>>> import numpy as np
>>> np.set_printoptions(precision=3, suppress=True, linewidth=140)
>>> J = np.load("sample9.npy")
>>> J
array([[-19.,  27., -14.],
       [-26.,  48., -28.],
       [-26.,  55., -35.]])
>>> u = np.array([1, 5])
>>> np.array([np.convolve(row, u, "same") for row in J])
array([[-19., -68., 121.],
       [-26., -82., 212.],
       [-26., -75., 240.]])
>>> np.correlate(J[1], J[0], "full")
array([  364., -1374.,  2182., -1668.,   532.])
>>> vals, vecs = np.linalg.eig(J)
>>> np.sort(np.linalg.eigvals(J @ J))
array([36., 49., 49.])
>>> np.sort(np.linalg.eigvals(np.linalg.inv(J)))
array([-0.167, -0.143,  0.143])
>>> rng = np.random.default_rng(3745)
>>> lab = rng.permutation(3)
>>> B = J[:, lab] * rng.choice([-1, 1], 3)
>>> B
array([[-27.,  19.,  14.],
       [-48.,  26.,  28.],
       [-55.,  26.,  35.]])
>>> Uu, _, Vt = np.linalg.svd(J.T @ B)
>>> lab
array([1, 0, 2])
>>> np.linalg.matrix_rank(J, rtol=0.1)
np.int64(1)
>>> round(float(np.linalg.norm(J, 2) / np.linalg.norm(J)), 3)
0.998
>>> hat = np.triu(np.array([[-2, 4, -3], [4, -2, -5], [-3, 2, -5]]), 1) + np.eye(3)
>>> B = hat @ J @ np.linalg.inv(hat)
>>> np.linalg.matrix_rank(B)
np.int64(3)
>>> B
array([[  -45.,   234.,  1014.],
       [  104.,  -643., -2756.],
       [  -26.,   159.,   682.]])
>>> hat @ J - J @ hat
array([[ -26.,  103.,   71.],
       [ 130., -171.,  337.],
       [   0.,  104.,  197.]])
>>> arr = np.load("mat.npy")
>>> arr
array([[ 1.2,  1.5,  1.1],
       [-0.3,  1.4,  1.3],
       [-0.6, -0.1,  2. ],
       [-0.2,  0.8,  0.4],
       [ 1.1, -1.1,  0.9],
       [ 0.8, -2.2,  0.2],
       [ 0.4, -1.2, -0.3],
       [ 0.4, -0.1,  0.7],
       [ 0.4, -1. ,  0.2],
       [ 1.3,  0.3, -0.9],
       [-1. ,  2.3, -0.2],
       [ 0.6, -1.5, -0.5],
       [-0.4, -0.5, -1.1],
       [-0.1,  1.3, -0.9],
       [ 0.3,  0.2,  0.3],
       [-0.5,  1.4, -1.5],
       [ 0.5,  0.2,  0.6],
       [-2. ,  0. , -0.2],
       [-0.9, -0.9,  1.1],
       [ 0.4,  1.6,  0. ],
       [ 0.1,  0.8, -0.5],
       [ 0.1,  0.1, -0.2],
       [-1.7,  0. ,  2. ],
       [ 4.5,  1.8,  0.6],
       [-1.1,  0. , -0.9],
       [ 1.3, -1. , -1.3],
       [-1.2,  1.4,  0.1],
       [-0.9,  0.6,  0.2],
       [-0.7, -0.1, -1.3],
       [ 0.5, -1.2, -2.4],
       [-0.1,  0.8,  0.4]])
>>> Z = arr[[14, 24]].astype(float)
>>> for _ in range(6):
...     lab = np.linalg.norm(arr[:, None] - Z, axis=-1).argmin(axis=1)
...     Z = np.array([arr[lab == j].mean(axis=0) for j in range(2)])
... 
>>> lab
array([0, 0, 0, 0, 0, 0, 0, 0, 0, 0, 1, 0, 1, 1, 0, 1, 0, 1, 0, 0, 1, 0, 0, 0, 1, 0, 1, 1, 1, 1, 0])
>>> Z
array([[ 0.475, -0.02 ,  0.43 ],
       [-0.664,  0.545, -0.791]])
>>> t = np.radians(120)
>>> Rm = np.eye(3)
>>> Rm[2, 2] = Rm[1, 1] = np.cos(t)
>>> Rm[2, 1], Rm[1, 2] = -np.sin(t), np.sin(t)
>>> Rm
array([[ 1.   ,  0.   ,  0.   ],
       [ 0.   , -0.5  ,  0.866],
       [ 0.   , -0.866, -0.5  ]])
>>> B = Z @ Rm.T
>>> np.linalg.svd(Z, compute_uv=False), np.linalg.svd(B, compute_uv=False)
(array([1.306, 0.261]), array([1.306, 0.261]))
>>> np.round(np.linalg.det(Rm), 3), np.round(np.trace(Rm), 3)
(np.float64(1.0), np.float64(0.0))
>>> np.allclose(np.linalg.norm(Z, axis=1), np.linalg.norm(B, axis=1))
True
>>> q, vecs = np.linalg.qr(arr[:, :1])[0], np.linalg.qr(arr[:, 1:])[0]
>>> sigma = np.linalg.svd(q.T @ vecs, compute_uv=False)
>>> (sigma > 0.9).sum()
np.int64(0)
>>> np.round(np.linalg.norm(q @ q.T - vecs @ vecs.T, 2), 3)
np.float64(1.0)
>>> sigma
array([0.035])
>>> data = np.loadtxt("block18.csv", delimiter=",")
>>> data
array([[0.5  , 0.25 , 0.25 ],
       [0.   , 0.75 , 0.25 ],
       [0.167, 0.333, 0.5  ]])
>>> # a transition matrix
>>> B = np.array([[2, 0, 2], [2, 1, 1], [0, 2, 2]])
>>> data @ B
array([[1.5  , 0.75 , 1.75 ],
       [1.5  , 1.25 , 1.25 ],
       [1.   , 1.333, 1.667]])
>>> np.linalg.matrix_rank(np.vstack([data, B.T]))
np.int64(3)
>>> B.T @ data.T
array([[1.5  , 1.5  , 1.   ],
       [0.75 , 1.25 , 1.333],
       [1.75 , 1.25 , 1.667]])
>>> np.vstack([data, B.T]).shape
(6, 3)
>>> np.einsum("ij->j", data)
array([0.667, 1.333, 1.   ])
>>> np.einsum("ik,kj->ij", data, B)
array([[1.5  , 0.75 , 1.75 ],
       [1.5  , 1.25 , 1.25 ],
       [1.   , 1.333, 1.667]])
